$ python -q
>>> import numpy as np
>>> from numpy import linalg as LA
>>> np.set_printoptions(precision=1, suppress=True, linewidth=140)
>>> M = np.load("w.npy")
>>> print(M)
[[3 0 0 1]
 [0 2 0 0]
 [3 0 2 1]
 [3 0 3 1]]
>>> print(np.round(LA.det(M), 1))
0.0
>>> print((LA.matrix_power((M != 0) + (M.T != 0) + np.eye(4), 4) > 0).astype(int))
[[1 0 1 1]
 [0 1 0 0]
 [1 0 1 1]
 [1 0 1 1]]
>>> print((M != 0).astype(int))
[[1 0 0 1]
 [0 1 0 0]
 [1 0 1 1]
 [1 0 1 1]]
>>> U, s, vt = LA.svd(M)
>>> print(s.round(1) + 0)
[6.3 2.  1.9 0. ]
>>> print(np.argmax(s[:-1] / (s[1:] + 1e-6)) + 1)
3
>>> Y = U[:, :3] @ np.diag(s[:3]) @ vt[:3]
>>> print(Y.round(1) + 0)
[[3. 0. 0. 1.]
 [0. 2. 0. 0.]
 [3. 0. 2. 1.]
 [3. 0. 3. 1.]]
>>> print(np.round(np.abs(M - Y).max(), 1))
0.0
>>> print(LA.matrix_rank(Y))
3
>>> r0 = np.array([-2, -2, 5]) + 0.5
>>> data = np.outer(r0, r0) / (r0 @ r0)
>>> print(data)
[[ 0.1  0.1 -0.2]
 [ 0.1  0.1 -0.2]
 [-0.2 -0.2  0.9]]
>>> ev, vecs = LA.eigh(data)
>>> x = np.array([1, 0, 2])
>>> print(np.round(LA.eigvalsh(data[1:, 1:]), 1) + 0)
[0.  0.9]
>>> print(round(float(x @ data @ x), 1))
2.6
>>> print(vecs * np.maximum(ev, 0) @ vecs.T)
[[ 0.1  0.1 -0.2]
 [ 0.1  0.1 -0.2]
 [-0.2 -0.2  0.9]]
>>> print(np.round(np.abs(data).sum(axis=1).max(), 1), round(np.abs(ev).max(), 1))
1.3 1.0
>>> print(vecs * np.abs(ev) @ vecs.T)
[[ 0.1  0.1 -0.2]
 [ 0.1  0.1 -0.2]
 [-0.2 -0.2  0.9]]
>>> print(np.unique(data.round(6), axis=0).shape)
(2, 3)
>>> rng = np.random.default_rng(994)
>>> labels = rng.permutation(3)
>>> print(labels)
[1 2 0]
>>> Y = data[labels][:, labels]
>>> print(Y)
[[ 0.1 -0.2  0.1]
 [-0.2  0.9 -0.2]
 [ 0.1 -0.2  0.1]]
>>> print(np.trace(Y))
1.0
>>> print(np.diag(Y))
[0.1 0.9 0.1]
>>> ev, vecs = LA.eigh(Y)
>>> x = np.array([-2, -2, 2])
>>> print(vecs * np.abs(ev) @ vecs.T)
[[ 0.1 -0.2  0.1]
 [-0.2  0.9 -0.2]
 [ 0.1 -0.2  0.1]]
>>> print((np.sign(vecs[:, -1].round(6)) == np.sign(vecs[0, -1].round(6))).astype(int))
[1 0 1]
>>> print(round(x @ Y @ x / (x @ x), 1), np.round(ev[0], 1), ev[-1])
0.3 -0.0 1.0
>>> print(round(float(x @ Y @ x), 1))
3.5
>>> K = np.load("dump.npy")
>>> print(K)
[[1.  0.  0. ]
 [0.  1.  0. ]
 [0.  0.5 0.5]]
>>> print(np.sort(LA.eigvals(K)))
[0.5 1.  1. ]
>>> print(K @ K)
[[1.  0.  0. ]
 [0.  1.  0. ]
 [0.  0.8 0.2]]
>>> Y = LA.inv(K)
>>> print(Y)
[[ 1.  0.  0.]
 [ 0.  1.  0.]
 [ 0. -1.  2.]]
>>> print((np.abs(Y) > 1e-9).astype(int))
[[1 0 0]
 [0 1 0]
 [0 1 1]]
>>> print(round(LA.slogdet(K)[0], 1))
1.0
>>> print(LA.det(K) * Y)
[[ 0.5  0.   0. ]
 [ 0.   0.5  0. ]
 [ 0.  -0.5  1. ]]
>>> print(round(float(LA.det(K) * LA.det(Y)), 1))
1.0
>>> r0, v = K[0], K[1]
>>> print(r0 @ r0)
1.0
>>> p = (r0 @ v) / (r0 @ r0) * r0
>>> print((v - p) @ r0)
0.0
>>> print(v - p)
[0. 1. 0.]
>>> W0 = np.load("sample5.npy")
>>> print(W0)
[[ -4 -12   4  12]
 [ -8   8   8  -8]
 [  5  15  -3  -9]
 [ 10 -10  -6   6]]
>>> def softmax(z):
...     e = np.exp(z - z.max(axis=-1, keepdims=True))
...     return e / e.sum(axis=-1, keepdims=True)
... 
>>> print(softmax(W0).sum(axis=1))
[1. 1. 1. 1.]
>>> print(np.round(softmax(W0[3] + 2), 1) + 0)
[1. 0. 0. 0.]
>>> att = W0 @ W0.T / np.sqrt(4)
>>> print(np.round(softmax(att), 1) + 0)
[[1. 0. 0. 0.]
 [0. 1. 0. 0.]
 [0. 0. 1. 0.]
 [0. 0. 0. 1.]]
>>> print(softmax(att).round(6).argmax(axis=1))
[0 1 2 3]
>>> print(softmax(att)[3] @ W0)
[ 10. -10.  -6.   6.]
